$ python -q
>>> import numpy as np
>>> np.set_printoptions(suppress=True, linewidth=100)
>>> feats = np.load("run2.npy")
>>> print(feats.round(2) + 0)
[[ 0.34 -0.28  0.02  0.17  0.18 -0.03  0.29]
 [-0.28  0.88  0.01  0.07  0.08 -0.01  0.12]
 [ 0.02  0.01  1.   -0.01 -0.01  0.   -0.01]
 [ 0.17  0.07 -0.01  0.95 -0.05  0.01 -0.08]
 [ 0.18  0.08 -0.01 -0.05  0.95  0.01 -0.08]
 [-0.03 -0.01  0.    0.01  0.01  1.    0.02]
 [ 0.29  0.12 -0.01 -0.08 -0.08  0.02  0.87]]
>>> # null space of dimension 1
>>> left, sig, Vt = np.linalg.svd(feats, full_matrices=False)
>>> print((sig > 1e-8).sum())
6
>>> print(np.round(Vt @ Vt.T, 2) + 0)
[[1. 0. 0. 0. 0. 0. 0.]
 [0. 1. 0. 0. 0. 0. 0.]
 [0. 0. 1. 0. 0. 0. 0.]
 [0. 0. 0. 1. 0. 0. 0.]
 [0. 0. 0. 0. 1. 0. 0.]
 [0. 0. 0. 0. 0. 1. 0.]
 [0. 0. 0. 0. 0. 0. 1.]]
>>> print(round(float(np.sqrt((sig ** 2).sum())), 2), np.round(np.linalg.norm(feats), 2))
2.45 2.45
>>> left, sig, Vt = np.linalg.svd(feats)
>>> print(np.argmax(sig[:-1] / (sig[1:] + 1e-6)) + 1)
6
>>> A2 = left[:, :6] @ np.diag(sig[:6]) @ Vt[:6]
>>> print(round(float(np.linalg.norm(feats - A2, 2)), 2), round(float(sig[6]), 2))
0.0 0.0
>>> print(np.linalg.matrix_rank(A2))
6
>>> print(np.linalg.matrix_rank(feats, rtol=0.05))
6
>>> r = np.linalg.matrix_rank(feats)
>>> print(r)
6
>>> null = np.linalg.svd(feats)[2][r:].T
>>> print(np.round(null @ null.T, 2) + 0)
[[ 0.66  0.28 -0.02 -0.17 -0.18  0.03 -0.29]
 [ 0.28  0.12 -0.01 -0.07 -0.08  0.01 -0.12]
 [-0.02 -0.01  0.    0.01  0.01  0.    0.01]
 [-0.17 -0.07  0.01  0.05  0.05 -0.01  0.08]
 [-0.18 -0.08  0.01  0.05  0.05 -0.01  0.08]
 [ 0.03  0.01  0.   -0.01 -0.01  0.   -0.02]
 [-0.29 -0.12  0.01  0.08  0.08 -0.02  0.13]]
>>> print(np.allclose(feats @ null, 0))
True
>>> print([int(np.linalg.matrix_rank(feats[:i])) for i in range(1, len(feats) + 1)])
[1, 2, 3, 4, 5, 6, 6]
>>> print(null.shape)
(7, 1)
>>> M = np.load("dump.npy")
>>> print(M)
[[ 1.4 -1.2 -0.1 -1.  -0.8]
 [ 0.9  1.4  0.6 -1.1 -0.2]
 [ 1.3 -0.4 -1.2 -0.5 -0.6]
 [-2.5  0.1  0.   1.3  1.4]
 [ 0.8 -1.8  1.9 -0.4 -0.3]
 [ 0.9  0.1 -1.1 -1.7 -0.5]
 [-0.4  0.6  0.2 -1.  -1.6]
 [ 0.2 -0.7 -1.   0.5  0.7]
 [-0.5 -1.1  0.4 -0.3 -0.9]
 [-1.4  1.3 -1.4 -1.1 -0.8]
 [-0.8 -0.9  0.   0.5 -1.4]
 [-0.9 -0.8  0.6 -1.2  1.9]
 [ 5.1 -5.4  3.6  2.1 -2.4]]
>>> blk = np.stack([M, 2 * M, M[::-1]])
>>> print(np.round(np.linalg.norm(blk, axis=(1, 2)), 2))
[11.89 23.78 11.89]
>>> print((blk @ M.T).shape)
(3, 13, 13)
>>> print(blk.shape)
(3, 13, 5)
>>> F = np.loadtxt("sample12.csv", delimiter=",")
>>> print(F)
[[0. 0. 0. 0. 0. 0. 0.]
 [0. 0. 0. 0. 3. 0. 0.]
 [0. 0. 1. 0. 0. 0. 0.]
 [0. 1. 0. 0. 0. 0. 0.]
 [2. 0. 0. 0. 0. 0. 0.]
 [0. 0. 0. 0. 0. 0. 0.]
 [0. 0. 0. 2. 0. 0. 0.]]
>>> # rank 5
>>> print(F @ F.T)
[[0. 0. 0. 0. 0. 0. 0.]
 [0. 9. 0. 0. 0. 0. 0.]
 [0. 0. 1. 0. 0. 0. 0.]
 [0. 0. 0. 1. 0. 0. 0.]
 [0. 0. 0. 0. 4. 0. 0.]
 [0. 0. 0. 0. 0. 0. 0.]
 [0. 0. 0. 0. 0. 0. 4.]]
>>> print(np.round(np.linalg.norm(F, axis=0), 2))
[2. 1. 1. 2. 3. 0. 0.]
>>> r = np.linalg.matrix_rank(F)
>>> print(r)
5
>>> null = np.linalg.svd(F)[2][r:].T
>>> print(np.allclose(F @ null, 0))
True
>>> def softmax(z):
...     e = np.exp(z - z.max(axis=-1, keepdims=True))
...     return e / e.sum(axis=-1, keepdims=True)
... 
>>> print(np.round(softmax(10 * F[2]), 2) + 0)
[0. 0. 1. 0. 0. 0. 0.]
>>> print(np.round(softmax(F).sum(axis=1), 2))
[1. 1. 1. 1. 1. 1. 1.]
>>> scores = F @ F.T / np.sqrt(7)
>>> print(np.round(softmax(scores + np.triu(np.full(scores.shape, -np.inf), 1)), 2))
[[1.   0.   0.   0.   0.   0.   0.  ]
 [0.03 0.97 0.   0.   0.   0.   0.  ]
 [0.29 0.29 0.42 0.   0.   0.   0.  ]
 [0.22 0.22 0.22 0.33 0.   0.   0.  ]
 [0.12 0.12 0.12 0.12 0.53 0.   0.  ]
 [0.17 0.17 0.17 0.17 0.17 0.17 0.  ]
 [0.09 0.09 0.09 0.09 0.09 0.09 0.43]]
>>> print(softmax(scores).round(6).argmax(axis=1))
[0 1 2 3 4 0 6]
